% ipython --no-banner

In [1]: import numpy as np

In [2]: np.set_printoptions(precision=2, suppress=True, linewidth=200, floatmode="fixed")

In [3]: X = np.load("m.npy")

In [4]: X
Out[4]: 
array([[-3.93, -0.34,  2.34],
       [ 0.44, -0.31, -0.13],
       [-1.57, -0.08,  0.62],
       [-4.76, -0.32,  2.55],
       [-0.79,  0.11,  0.50],
       [-0.04, -0.42,  0.14],
       [ 1.85, -0.17, -1.07],
       [ 0.38,  0.21, -0.32],
       [ 1.61,  0.25, -0.87],
       [ 0.63,  0.02, -0.28],
       [-1.58, -0.20,  0.58],
       [ 0.32,  0.19, -0.13],
       [ 1.13,  0.17, -0.16],
       [ 3.44,  0.10, -1.73],
       [ 1.82, -0.13, -0.87],
       [ 0.98, -0.23, -0.44],
       [-1.67, -0.04,  1.05],
       [ 0.95, -0.07, -0.82],
       [ 4.85, -0.13, -2.92],
       [-5.65,  0.79,  2.80],
       [-2.41,  0.06,  1.17],
       [ 2.99,  0.37, -1.17],
       [ 2.06,  0.00, -1.25],
       [ 0.79,  0.38, -0.16],
       [-0.13,  0.36,  0.49],
       [-4.34, -0.24,  2.60],
       [ 2.47, -0.52, -1.58],
       [-1.51, -0.03,  0.94]])

In [5]: idx = X[:, 1] > np.median(X[:, 1])

In [6]: r0 = X[idx].mean(axis=0) - X[~idx].mean(axis=0)

In [7]: r0
Out[7]: array([ 0.53,  0.44, -0.16])

In [8]: ((X - X.mean(axis=0)) @ r0 > 0).astype(int)
Out[8]: array([0, 1, 0, 0, 0, 0, 1, 1, 1, 1, 0, 1, 1, 1, 1, 1, 0, 1, 1, 0, 0, 1, 1, 1, 1, 0, 1, 0])

In [9]: np.argsort(-np.abs(r0).round(6), kind="stable")
Out[9]: array([0, 1, 2])

In [10]: idx.astype(int)
Out[10]: array([0, 0, 0, 0, 1, 0, 0, 1, 1, 1, 0, 1, 1, 1, 0, 0, 0, 0, 0, 1, 1, 1, 1, 1, 1, 0, 0, 1])

In [11]: cen = X - X.mean(axis=0)

In [12]: vecs = np.linalg.svd(cen)[2][:1]

In [13]: A2 = cen - cen @ vecs.T @ vecs

In [14]: A2.std(axis=0)
Out[14]: array([0.09, 0.28, 0.17])

In [15]: (cen @ vecs.T).std(axis=0)
Out[15]: array([2.83])

In [16]: cen = X - X.mean(axis=0)

In [17]: U, sv, vt = np.linalg.svd(cen, full_matrices=False)

In [18]: np.searchsorted(np.cumsum(sv ** 2) / (sv ** 2).sum(), 0.9) + 1
Out[18]: np.int64(1)

In [19]: np.abs(vt[0]).argmax()
Out[19]: np.int64(0)

In [20]: dist = np.linalg.norm(X[:, None] - X[None], axis=-1)

In [21]: dist[:5, :5]
Out[21]: 
array([[0.00, 5.02, 2.93, 0.86, 3.67],
       [5.02, 0.00, 2.16, 5.85, 1.44],
       [2.93, 2.16, 0.00, 3.74, 0.81],
       [0.86, 5.85, 3.74, 0.00, 4.49],
       [3.67, 1.44, 0.81, 4.49, 0.00]])

In [22]: (dist + 1e9 * np.eye(28)).round(6).argmin(axis=1)
Out[22]: array([25,  9, 10, 25, 24,  1, 14, 11, 14,  7,  2,  7, 23, 21,  6, 17, 27, 15, 13,  3, 16, 13,  6, 12,  4,  3, 22, 16])

In [23]: dist.shape
Out[23]: (28, 28)

In [24]: dist[17].round(6).argsort(kind="stable")[:4]
Out[24]: array([17, 15,  9, 12])

In [25]: np.flatnonzero(dist[17] < dist.mean() / 2)
Out[25]: array([ 1,  5,  6,  7,  8,  9, 11, 12, 14, 15, 17, 22, 23])

In [26]: F = np.load("w.npy")

In [27]: F
Out[27]: 
array([[0, 0, 0],
       [0, 6, 0],
       [0, 6, 0],
       [0, 3, 0]])

In [28]: # looks like rank 1

In [29]: U, sv, vt = np.linalg.svd(F)

In [30]: vecs = vt[:(sv > 1e-8).sum()]

In [31]: rng = np.random.default_rng(8256)

In [32]: x0 = F[0] + -1 * F[2] + rng.integers(2) * np.eye(3)[1]

In [33]: x0
Out[33]: array([ 0.00, -5.00,  0.00])

In [34]: round(float(np.linalg.norm(x0 - vecs.T @ vecs @ x0)), 2)
Out[34]: 0.0

In [35]: np.linalg.matrix_rank(np.vstack([F, x0]))
Out[35]: np.int64(1)

In [36]: vecs.T @ vecs
Out[36]: 
array([[0.00, 0.00, 0.00],
       [0.00, 1.00, 0.00],
       [0.00, 0.00, 0.00]])

In [37]: rk = np.linalg.matrix_rank(F)

In [38]: rk
Out[38]: np.int64(1)

In [39]: N = np.linalg.svd(F)[2][rk:].T

In [40]: [int(np.linalg.matrix_rank(np.delete(F, i, axis=0))) for i in range(4)]
Out[40]: [1, 1, 1, 1]

In [41]: N.shape
Out[41]: (3, 2)

In [42]: [int(np.linalg.matrix_rank(F[:i])) for i in range(1, len(F) + 1)]
Out[42]: [0, 1, 1, 1]

In [43]: A2 = np.c_[X[:, :2] @ np.array([[0, 2], [4, 0]]), np.array([1, -2, -2, 2, 2, 1, -2, 0, 0, 2, 2, 2, -2, 0, 1, -2, 0, 1, -2, 0, 1, -2, -1, 2, -2, 2, 2, -1])]

In [44]: A2
Out[44]: 
array([[ -1.36,  -7.86,   1.00],
       [ -1.24,   0.88,  -2.00],
       [ -0.32,  -3.14,  -2.00],
       [ -1.28,  -9.52,   2.00],
       [  0.44,  -1.58,   2.00],
       [ -1.68,  -0.08,   1.00],
       [ -0.68,   3.70,  -2.00],
       [  0.84,   0.76,   0.00],
       [  1.00,   3.22,   0.00],
       [  0.08,   1.26,   2.00],
       [ -0.80,  -3.16,   2.00],
       [  0.76,   0.64,   2.00],
       [  0.68,   2.26,  -2.00],
       [  0.40,   6.88,   0.00],
       [ -0.52,   3.64,   1.00],
       [ -0.92,   1.96,  -2.00],
       [ -0.16,  -3.34,   0.00],
       [ -0.28,   1.90,   1.00],
       [ -0.52,   9.70,  -2.00],
       [  3.16, -11.30,   0.00],
       [  0.24,  -4.82,   1.00],
       [  1.48,   5.98,  -2.00],
       [  0.00,   4.12,  -1.00],
       [  1.52,   1.58,   2.00],
       [  1.44,  -0.26,  -2.00],
       [ -0.96,  -8.68,   2.00],
       [ -2.08,   4.94,   2.00],
       [ -0.12,  -3.02,  -1.00]])

In [45]: np.linalg.norm(np.linalg.qr(X)[0].T @ A2, axis=0) ** 2 / ((A2 ** 2).sum(axis=0) + 1e-12)
Out[45]: array([1.00, 1.00, 0.17])

In [46]: np.linalg.matrix_rank(A2)
Out[46]: np.int64(3)

In [47]: np.round(np.linalg.lstsq(X, A2[:, 0])[0], 2) + 0
Out[47]: array([0.00, 4.00, 0.00])
